>>> import numpy as np
>>> from numpy import linalg as LA
>>> np.set_printoptions(precision=3, suppress=True, linewidth=200)
>>> rd = lambda a: np.round(a, 3) + 0
>>> W0 = np.load("data.npy")
>>> W0
array([[ 1, -2,  4, -8],
       [ 1, -1,  1, -1],
       [ 1,  0,  0,  0],
       [ 1,  1,  1,  1],
       [ 1,  2,  4,  8],
       [ 1,  3,  9, 27],
       [ 1,  4, 16, 64]])
>>> proj = W0 @ LA.solve(W0.T @ W0, W0.T)
>>> rd(LA.eigvalsh(proj))
array([0., 0., 0., 1., 1., 1., 1.])
>>> rd(np.diag(proj))
array([0.929, 0.452, 0.452, 0.333, 0.452, 0.452, 0.929])
>>> np.allclose(proj @ proj, proj)
True
>>> Q, V = LA.qr(W0[:, :3])[0], LA.qr(W0[:, 3:])[0]
>>> sig = LA.svd(Q.T @ V, compute_uv=False)
>>> rd(sig)
array([0.978])
>>> rd(LA.norm(Q @ Q.T - V @ V.T, 2))
np.float64(1.0)
>>> Y = np.c_[W0[:, :2] @ np.array([[3, 3], [-5, -9]]), np.array([8, 5, -6, -2, 9, -4, 9])]
>>> Y
array([[ 13,  21,   8],
       [  8,  12,   5],
       [  3,   3,  -6],
       [ -2,  -6,  -2],
       [ -7, -15,   9],
       [-12, -24,  -4],
       [-17, -33,   9]])
>>> rd(LA.norm(Y - W0 @ LA.lstsq(W0, Y)[0], axis=0))
array([ 0.   ,  0.   , 12.933])
>>> LA.matrix_rank(np.c_[W0, Y])
np.int64(5)
>>> data = np.load("layer17.npy")
>>> data
array([[0, 0, 0],
       [2, 4, 4],
       [1, 2, 2]])
>>> rd(np.trace(LA.pinv(data) @ data))
np.float64(1.0)
>>> np.allclose(data[:-1].T @ LA.lstsq(data[:-1].T, data[-1])[0], data[-1])
True
>>> np.unique(data.round(6), axis=0).shape
(3, 3)
>>> rd(data @ LA.pinv(data) @ data)
array([[0., 0., 0.],
       [2., 4., 4.],
       [1., 2., 2.]])
>>> rd(LA.norm(data, 2))
np.float64(6.708)
>>> rd(LA.norm(data, axis=1))
array([0., 6., 3.])
>>> rd(LA.norm(data, 1)), rd(LA.norm(data, np.inf))
(np.float64(6.0), np.float64(10.0))
>>> data[1] @ data[2]
np.int64(18)
>>> M = np.array([[-1.95, 1.0, 3.0, 2.0],
...     [0.0, -2.95, 2.0, -3.0],
...     [-5.0, 4.0, -1.95, 2.0],
...     [-2.0, 1.0, 3.0, 2.05]])
>>> M
array([[-1.95,  1.  ,  3.  ,  2.  ],
       [ 0.  , -2.95,  2.  , -3.  ],
       [-5.  ,  4.  , -1.95,  2.  ],
       [-2.  ,  1.  ,  3.  ,  2.05]])
>>> cov = M.T @ M
>>> rd(LA.svd(M, compute_uv=False) ** 2)
array([69.55 , 28.238,  8.721,  0.001])
>>> rd(LA.eigvalsh(cov)[::-1])
array([69.55 , 28.238,  8.721,  0.001])
>>> rd(cov)
array([[ 32.802, -23.95 ,  -2.1  , -18.   ],
       [-23.95 ,  26.702,  -7.7  ,  20.9  ],
       [ -2.1  ,  -7.7  ,  25.802,   2.25 ],
       [-18.   ,  20.9  ,   2.25 ,  21.202]])
>>> feats = np.loadtxt("case18.csv", delimiter=",")
>>> feats
array([[-6.487, -0.204,  0.939, -2.046,  6.966,  2.07 ],
       [ 3.826, -0.374,  3.098, -4.954, -6.89 ,  1.901],
       [-1.229,  6.447, -2.245, -5.83 ,  3.259, -2.696],
       [ 2.425, -3.014,  2.634, -1.436, -6.102,  6.23 ],
       [ 6.393, -1.781, -1.154,  3.005, -1.276, -6.631],
       [-0.019, -1.884, -1.72 , -1.33 ,  9.001, -3.272],
       [ 2.585, -0.696,  2.122, -5.771, -5.786, -4.641],
       [ 4.896, -1.128, -3.179, -5.365, -0.548, -5.964],
       [ 1.588,  2.889, -0.947, -0.114, -8.948,  2.856],
       [-2.63 , -1.93 , -0.257,  6.494, -6.277, -2.778],
       [-8.722,  3.374,  2.691,  0.613, -1.959,  1.044],
       [-2.154, -9.235, -2.714,  1.247, -0.784,  0.739],
       [-0.36 , -3.038,  6.227, -3.595,  0.495,  6.221],
       [-4.174,  6.415,  0.642,  2.422,  5.92 ,  0.317],
       [ 1.263, -6.888, -3.463, -1.826, -3.226, -5.023],
       [ 5.136,  5.296, -2.876,  0.831, -5.862,  1.501],
       [ 2.342, -1.796,  3.582,  8.328,  1.323, -2.713],
       [-1.16 , -5.901,  4.635, -5.266, -0.803, -3.74 ],
       [ 3.673, -1.063,  1.667, -8.407, -3.161,  1.391],
       [-3.004, -6.079,  0.505, -3.337, -2.813,  5.893],
       [-7.143, -0.999,  0.053,  1.596, -5.701,  3.596],
       [-1.283,  2.946, -8.752,  2.888, -2.05 ,  0.734]])
>>> u = np.array([-4, 5])
>>> np.cross(W0[4, :3], W0[2, :3])
array([ 0,  4, -2])
>>> np.polyval(u, W0[4])
array([  1,  -3, -11, -27])
>>> np.correlate(W0[4], W0[2], "full")
array([0, 0, 0, 1, 2, 4, 8])
>>> Xc = feats - feats.mean(axis=0)
>>> left, sig, Vh = LA.svd(Xc, full_matrices=False)
>>> rd(Vh[0] * np.sign(Vh[0, np.abs(Vh[0]).argmax()]))
array([-0.505,  0.267, -0.08 ,  0.274,  0.767, -0.06 ])
>>> LA.matrix_rank(Xc)
np.int64(6)
>>> (np.sign(left[:, 0]) == np.sign(left[0, 0])).astype(int)
array([1, 0, 1, 0, 0, 1, 0, 0, 0, 0, 1, 1, 0, 1, 0, 0, 1, 0, 0, 0, 1, 1])
>>> rd(Xc.mean(axis=0))
array([0., 0., 0., 0., 0., 0.])
>>> np.abs(Vh[0]).argmax()
np.int64(4)
>>> np.abs(left[:, 0]).argmax()
np.int64(13)
>>> A = np.loadtxt("test12.csv", delimiter=",")
>>> A
array([[ 3.,  4.,  5.,  6.,  7.,  8.,  9.],
       [10., 11., 12., 13., 14., 15., 16.],
       [17., 18., 19., 20., 21., 22., 23.]])
>>> LA.cond(A) > 100
np.True_
>>> rd(LA.norm(A, 2) / LA.norm(A))
np.float64(0.998)
>>> [round(float(x), 3) for x in LA.svd(A, compute_uv=False)[:3]]
[65.617, 3.658, 0.0]
>>> Y = np.array([[8, 7, 9],
...     [9, 6, 6],
...     [4, 4, 6],
...     [0, 4, 5],
...     [2, 6, 0],
...     [3, 5, 4],
...     [2, 2, 2]])
>>> np.vstack([A, Y.T]).shape
(6, 7)
>>> A @ Y
array([[136., 189., 161.],
       [332., 427., 385.],
       [528., 665., 609.]])
>>> LA.matrix_rank(np.vstack([A, Y.T]))
np.int64(5)
>>> Y.T @ A.T
array([[136., 332., 528.],
       [189., 427., 665.],
       [161., 385., 609.]])
>>> np.einsum("ij->j", A)
array([30., 33., 36., 39., 42., 45., 48.])
>>> np.einsum("ij,ij->i", A, A)
array([ 280., 1211., 2828.])
>>> F = np.loadtxt("dump.csv", delimiter=",")
>>> F
array([[  6.081,   1.071,  21.189],
       [  5.706,   0.898,  20.245],
       [  2.161,  -0.534,  11.156],
       [  0.984,  -0.867,   7.957],
       [ -0.025,  -1.   ,   4.917],
       [ -0.599,  -0.805,   2.39 ],
       [ -0.616,  -0.769,   2.205],
       [ -0.629,  -0.717,   1.972],
       [ -0.628,  -0.641,   1.682],
       [ -0.59 ,  -0.524,   1.31 ],
       [ -0.582,  -0.506,   1.261],
       [ -0.258,  -0.157,   0.409],
       [  0.834,   0.182,  -1.415],
       [  1.147,   0.117,  -2.187],
       [  1.837,  -0.542,  -5.329],
       [  1.897,  -0.679,  -5.845],
       [  2.04 ,  -3.121, -13.831],
       [  1.816,  -4.409, -17.724],
       [  1.781,  -4.567, -18.197],
       [  1.404,  -6.009, -22.455],
       [  0.59 ,  -8.463, -29.582]])
>>> # column 2 is much longer than the rest
>>> proj = F @ LA.solve(F.T @ F, F.T)
>>> rd(proj @ F[:, 2])
array([ 21.189,  20.245,  11.156,   7.957,   4.917,   2.39 ,   2.205,   1.972,   1.682,   1.31 ,   1.261,   0.409,  -1.415,  -2.187,  -5.329,  -5.845, -13.831, -17.724, -18.197, -22.455, -29.582])
>>> np.trace(proj)
np.float64(3.0)
>>> Y = np.c_[F[:, :2] @ np.array([[-1, -1], [3, 2]]), np.array([2, 0, 1, 2, 2, 1, 2, 2, 0, 2, 0, 0, 0, 0, 1, 1, 0, 1, 0, 0, 1])]
>>> rd(Y)
array([[ -2.868,  -3.939,   2.   ],
       [ -3.012,  -3.91 ,   0.   ],
       [ -3.763,  -3.229,   1.   ],
       [ -3.585,  -2.718,   2.   ],
       [ -2.975,  -1.975,   2.   ],
       [ -1.816,  -1.011,   1.   ],
       [ -1.691,  -0.922,   2.   ],
       [ -1.522,  -0.805,   2.   ],
       [ -1.295,  -0.654,   0.   ],
       [ -0.982,  -0.458,   2.   ],
       [ -0.936,  -0.43 ,   0.   ],
       [ -0.213,  -0.056,   0.   ],
       [ -0.288,  -0.47 ,   0.   ],
       [ -0.796,  -0.913,   0.   ],
       [ -3.463,  -2.921,   1.   ],
       [ -3.934,  -3.255,   1.   ],
       [-11.403,  -8.282,   0.   ],
       [-15.043, -10.634,   1.   ],
       [-15.482, -10.915,   0.   ],
       [-19.431, -13.422,   0.   ],
       [-25.979, -17.516,   1.   ]])
>>> rd(LA.norm(Y - F @ LA.lstsq(F, Y)[0], axis=0))
array([0.   , 0.   , 3.949])
>>> u, g = F[9], F[4]
>>> rd(u @ g)
np.float64(6.98)
>>> pr = (u @ g) / (u @ u) * u
>>> rd(pr)
array([-1.761, -1.564,  3.91 ])
>>> mat = np.loadtxt("w.csv", delimiter=",")
>>> mat
array([[ 0.008, -0.004, -0.03 ],
       [-2.679, -0.12 ,  1.354],
       [ 0.479, -0.133, -0.205],
       [-0.456, -0.014,  0.171],
       [-1.94 , -0.049,  1.102],
       [ 0.978,  0.043, -0.617],
       [-1.668, -0.038,  0.644],
       [-0.462, -0.181,  0.289],
       [ 0.759,  0.012, -0.311],
       [-3.871, -0.133,  1.933],
       [ 1.011, -0.038, -0.691],
       [ 3.048,  0.089, -1.491],
       [ 1.314, -0.053, -0.547],
       [ 0.918,  0.008, -0.538],
       [-0.261,  0.031,  0.326],
       [-0.19 , -0.032,  0.035],
       [ 0.011, -0.18 , -0.116],
       [ 0.575,  0.221, -0.282],
       [ 1.656, -0.062, -0.724],
       [-1.764, -0.062,  1.039],
       [ 0.783, -0.075, -0.454],
       [-1.278,  0.15 ,  0.67 ],
       [-1.102, -0.019,  0.504],
       [-5.458, -0.145,  2.808],
       [-0.061,  0.002,  0.035],
       [-2.306,  0.003,  1.079],
       [ 0.21 ,  0.045, -0.053],
       [ 2.614,  0.025, -1.315],
       [ 2.266, -0.098, -1.122],
       [-0.032,  0.024,  0.087]])
>>> cov = np.cov(mat, rowvar=False)
>>> np.argwhere(np.triu(np.abs(np.corrcoef(mat.T)) > 0.8, 1))
array([[0, 2]])
>>> rd(np.median(mat, axis=0))
array([-0.012, -0.026,  0.003])
>>> rd(cov)
array([[ 3.416,  0.055, -1.723],
       [ 0.055,  0.008, -0.028],
       [-1.723, -0.028,  0.878]])
>>> vec = np.array([2, 2, 1])
>>> np.sign((mat @ vec).round(6))
array([-1., -1.,  1., -1., -1.,  1., -1., -1.,  1., -1.,  1.,  1.,  1.,  1., -1., -1., -1.,  1.,  1., -1.,  1., -1., -1., -1., -1., -1.,  1.,  1.,  1.,  1.])
